$ python -q
>>> import numpy as np
>>> np.set_printoptions(precision=1, suppress=True, linewidth=100)
>>> data, _ = np.linalg.qr(np.array([[0.1, 2.3, -0.1], [-1.4, -0.1, -0.7], [0.6, 1.0, -1.1]]))
>>> print(data)
[[-0.1 -0.9 -0.4]
 [ 0.9 -0.2  0.3]
 [-0.4 -0.3  0.9]]
>>> u = np.array([3, 2, 1])
>>> np.polyval(u, data[0])
array([0.9, 1.7, 0.7])
>>> np.round(np.correlate(data[0], data[2], "full"), 1) + 0
array([-0.1, -0.8,  0. ,  0.5,  0.1])
>>> B = data / np.linalg.norm(data, axis=1, keepdims=True)
>>> cov = B @ B.T
>>> print(np.argwhere(np.triu(np.abs(cov) > 0.95, 1)))
[]
>>> np.linalg.norm(B, axis=1)
array([1., 1., 1.])
>>> (cov - 2 * np.eye(3)).round(6).argmax(axis=1)
array([1, 0, 0])
>>> cov.round(1) + 0
array([[1., 0., 0.],
       [0., 1., 0.],
       [0., 0., 1.]])
>>> rng = np.random.default_rng(473)
>>> z = rng.permutation(3)
>>> B = data[:, z] * rng.choice([-1, 1], 3)
>>> B
array([[ 0.4,  0.1,  0.9],
       [-0.3, -0.9,  0.2],
       [-0.9,  0.4,  0.3]])
>>> left, _, Vh = np.linalg.svd(data.T @ B)
>>> np.round(left @ Vh, 1) + 0
array([[ 0., -1.,  0.],
       [ 0.,  0., -1.],
       [-1.,  0.,  0.]])
>>> C = np.array([[5, 0, 1]])
>>> A = rng.normal(size=(22, 1)) @ C + np.array([1, 0, -1])
>>> A.round(1) + 0
array([[  1.7,   0. ,  -0.9],
       [  0.3,   0. ,  -1.1],
       [ -0.9,   0. ,  -1.4],
       [  2.2,   0. ,  -0.8],
       [ -2.3,   0. ,  -1.7],
       [  2.5,   0. ,  -0.7],
       [  1.6,   0. ,  -0.9],
       [ -6.8,   0. ,  -2.6],
       [  1.2,   0. ,  -1. ],
       [ 15.6,   0. ,   1.9],
       [  0.1,   0. ,  -1.2],
       [  2.4,   0. ,  -0.7],
       [ -1.9,   0. ,  -1.6],
       [ -5.2,   0. ,  -2.2],
       [  3.5,   0. ,  -0.5],
       [ -2.8,   0. ,  -1.8],
       [ -3.8,   0. ,  -2. ],
       [ -5.9,   0. ,  -2.4],
       [ -3.6,   0. ,  -1.9],
       [ -2.3,   0. ,  -1.7],
       [-10.9,   0. ,  -3.4],
       [  5.8,   0. ,   0. ]])
>>> left, sig, Vh = np.linalg.svd(A)
>>> print(sig)
[24.9  5.5  0. ]
>>> np.argmax(sig[:-1] / (sig[1:] + 1e-6)) + 1
np.int64(2)
>>> B = left[:, :2] @ np.diag(sig[:2]) @ Vh[:2]
>>> round(np.linalg.norm(A - B, 2), 1), sig[2]
(np.float64(0.0), np.float64(0.0))
>>> round(float(np.linalg.norm(A - B) / np.linalg.norm(A)), 1)
0.0
>>> B.round(1) + 0
array([[  1.7,   0. ,  -0.9],
       [  0.3,   0. ,  -1.1],
       [ -0.9,   0. ,  -1.4],
       [  2.2,   0. ,  -0.8],
       [ -2.3,   0. ,  -1.7],
       [  2.5,   0. ,  -0.7],
       [  1.6,   0. ,  -0.9],
       [ -6.8,   0. ,  -2.6],
       [  1.2,   0. ,  -1. ],
       [ 15.6,   0. ,   1.9],
       [  0.1,   0. ,  -1.2],
       [  2.4,   0. ,  -0.7],
       [ -1.9,   0. ,  -1.6],
       [ -5.2,   0. ,  -2.2],
       [  3.5,   0. ,  -0.5],
       [ -2.8,   0. ,  -1.8],
       [ -3.8,   0. ,  -2. ],
       [ -5.9,   0. ,  -2.4],
       [ -3.6,   0. ,  -1.9],
       [ -2.3,   0. ,  -1.7],
       [-10.9,   0. ,  -3.4],
       [  5.8,   0. ,   0. ]])
>>> np.linalg.matrix_rank(A, rtol=0.05)
np.int64(2)
>>> round(np.abs(A - B).max(), 1)
np.float64(0.0)
>>> np.linalg.matrix_rank(B)
np.int64(2)
>>> arr = np.load("sample0.npy")
>>> arr
array([[ -3,  -1,  -1,  -3,   1,   3],
       [ -3,   2,  -4,  -4,  -2,   4],
       [ -6,   0,  -5,  -3,  -3,   6],
       [ -5,  -3,  -8,  -4,   0,   9],
       [ -2,  -3,  -7,  -3,   1,  12],
       [ -2,  -3,  -5,  -3,   4,  14],
       [ -2,  -2,  -6,  -2,   7,  13],
       [ -5,   0,  -8,  -5,   7,  16],
       [ -3,   1,  -9,  -7,   8,  19],
       [ -5,   0,  -8,  -7,   9,  22],
       [ -6,   3,  -9,  -9,   7,  24],
       [ -4,   1, -11, -10,   8,  22],
       [ -4,  -1, -10,  -9,   6,  19],
       [ -5,   0,  -8,  -7,   6,  16],
       [ -4,   1,  -5,  -7,   9,  14],
       [ -3,   2,  -4,  -9,   7,  13],
       [ -2,  -1,  -1,  -8,   4,  13],
       [ -3,   1,  -1,  -8,   1,  15],
       [  0,   0,   0, -11,  -1,  16],
       [  3,  -1,  -3, -14,   2,  15],
       [  6,   1,  -4, -11,   3,  14],
       [  3,   2,  -6, -12,   0,  16],
       [  5,   4,  -6, -12,   3,  16],
       [  8,   6,  -9,  -9,   3,  16],
       [ 10,   3, -11, -10,   0,  13],
       [  8,   4, -13, -13,   0,  13],
       [  7,   6, -12, -14,   0,  10],
       [  6,   9, -13, -17,   1,  10]])
>>> d = np.linalg.norm(arr[:, None] - arr[None], axis=-1)
>>> np.linalg.matrix_rank(d ** 2)
np.int64(8)
>>> np.unravel_index(d.round(6).argmax(), d.shape)
(np.int64(0), np.int64(10))
>>> (d + 1e9 * np.eye(28)).round(6).argmin(axis=1)
array([ 1,  2,  1,  4,  5,  6,  5, 13, 12,  8, 11, 10,  8,  7, 15, 14, 17, 16, 17, 20, 22, 22, 21,
       22, 25, 26, 25, 26])
>>> d[:5, :5]
array([[ 0. ,  5.4,  7.1,  9.7, 11. ],
       [ 5.4,  0. ,  4.5,  8.6, 10.4],
       [ 7.1,  4.5,  0. ,  6.2,  9. ],
       [ 9.7,  8.6,  6.2,  0. ,  4.6],
       [11. , 10.4,  9. ,  4.6,  0. ]])
>>> C = arr[[23, 26]].astype(float)
>>> for _ in range(7):
...     z = np.linalg.norm(arr[:, None] - C, axis=-1).argmin(axis=1)
...     C = np.array([arr[z == j].mean(axis=0) for j in range(2)])
... 
>>> z
array([0, 1, 0, 0, 0, 0, 0, 0, 0, 0, 0, 0, 0, 0, 0, 0, 0, 0, 1, 1, 1, 1, 1, 1, 1, 1, 1, 1])
>>> np.abs(C[1] - C[0]).argmax()
np.int64(0)
>>> C
array([[ -3.8,  -0.3,  -6.2,  -6.1,   4.8,  14.7],
       [  4.8,   3.3,  -7.4, -11.5,   0.8,  13. ]])
>>> left, sig, Vh = np.linalg.svd(C, full_matrices=False)
>>> print(np.round(np.abs(Vh[0]), 1) + 0)
[0.  0.1 0.4 0.5 0.1 0.8]
>>> np.abs(left[:, 0]).round(6).argmax()
np.int64(1)
>>> np.allclose(left * sig @ Vh, C)
True
>>> print((sig > 1e-8).sum())
2
>>> np.round(left.T @ left, 1) + 0
array([[1., 0.],
       [0., 1.]])
>>> print(np.round(Vh @ Vh.T, 1) + 0)
[[1. 0.]
 [0. 1.]]
>>> z = rng.permutation(6)
>>> B = arr[:, z] * rng.choice([-1, 1], 6)
>>> print(B)
[[  1  -3  -1   1  -3   3]
 [  4  -4   2  -2  -4   3]
 [  5  -3   3   0  -6   6]
 [  8  -4   0   3  -9   5]
 [  7  -3  -1   3 -12   2]
 [  5  -3  -4   3 -14   2]
 [  6  -2  -7   2 -13   2]
 [  8  -5  -7   0 -16   5]
 [  9  -7  -8  -1 -19   3]
 [  8  -7  -9   0 -22   5]
 [  9  -9  -7  -3 -24   6]
 [ 11 -10  -8  -1 -22   4]
 [ 10  -9  -6   1 -19   4]
 [  8  -7  -6   0 -16   5]
 [  5  -7  -9  -1 -14   4]
 [  4  -9  -7  -2 -13   3]
 [  1  -8  -4   1 -13   2]
 [  1  -8  -1  -1 -15   3]
 [  0 -11   1   0 -16   0]
 [  3 -14  -2   1 -15  -3]
 [  4 -11  -3  -1 -14  -6]
 [  6 -12   0  -2 -16  -3]
 [  6 -12  -3  -4 -16  -5]
 [  9  -9  -3  -6 -16  -8]
 [ 11 -10   0  -3 -13 -10]
 [ 13 -13   0  -4 -13  -8]
 [ 12 -14   0  -6 -10  -7]
 [ 13 -17  -1  -9 -10  -6]]
>>> left, _, Vh = np.linalg.svd(arr.T @ B)
>>> np.round(left @ Vh, 1) + 0
array([[ 0.,  0.,  0.,  0.,  0., -1.],
       [ 0.,  0.,  0., -1.,  0.,  0.],
       [-1.,  0.,  0.,  0.,  0.,  0.],
       [ 0.,  1.,  0.,  0.,  0.,  0.],
       [ 0.,  0., -1.,  0.,  0.,  0.],
       [ 0.,  0.,  0.,  0., -1.,  0.]])
>>> X = np.load("x.npy")
>>> X
array([[  6.1,   3.7,  -6.1,  -1.2],
       [ -4.5,  -2.9,   4.7,   1.1],
       [ -2.6,  -1.6,   2.6,   0.4],
       [  0.6,   0.3,  -0.4,  -0.1],
       [  6.5,   3.8,  -6.4,  -1.2],
       [ -1.2,  -0.8,   1.2,   0.4],
       [  6.3,   3.7,  -6. ,  -1.3],
       [ -0.4,  -0.1,   0.3,   0.1],
       [  0.1,   0.1,   0.1,  -0.2],
       [  9.4,   5.6,  -9.7,  -2. ],
       [ -3.3,  -1.9,   3. ,   0.7],
       [ -6.1,  -3.8,   6. ,   1.3],
       [  8.6,   5.3,  -8.7,  -1.8],
       [ -4.6,  -2.8,   4.5,   0.9],
       [ -1.3,  -0.9,   1.5,   0.5],
       [ -8.6,  -5.1,   8.5,   1.7],
       [  3. ,   1.7,  -3.1,  -0.6],
       [  1.5,   1. ,  -1.4,  -0.2],
       [ -5.5,  -3.3,   5.6,   1.1],
       [  4.3,   2.6,  -4.1,  -0.8],
       [ -2.5,  -1.7,   2.3,   0.5],
       [  3.5,   2. ,  -3.7,  -0.6],
       [  6.1,   3.5,  -6. ,  -1.2],
       [  1.9,   1.1,  -2. ,  -0.2],
       [ -1.3,  -0.9,   1.3,   0.3],
       [ -6.4,  -3.7,   6.7,   1.4],
       [-10.1,  -6. ,   9.9,   2.1],
       [ -3.5,  -2.3,   3.6,   0.7],
       [  1.8,   1.1,  -2. ,  -0.4],
       [  5.7,   3.4,  -5.7,  -1.1],
       [ -0.1,   0. ,  -0.1,   0.3]])
>>> x0 = np.array([2, 1, 0, 0])
>>> X @ np.ones(4)
array([ 2.5, -1.6, -1.2,  0.4,  2.7, -0.4,  2.7, -0.1,  0.1,  3.3, -1.5, -2.6,  3.4, -2. , -0.2,
       -3.5,  1. ,  0.9, -2.1,  2. , -1.4,  1.2,  2.4,  0.8, -0.6, -2. , -4.1, -1.5,  0.5,  2.3,
        0.1])
>>> np.linalg.norm(X @ x0) <= np.linalg.norm(X, 2) * np.linalg.norm(x0) + 1e-9
np.True_
>>> print((X @ x0).argmax())
9
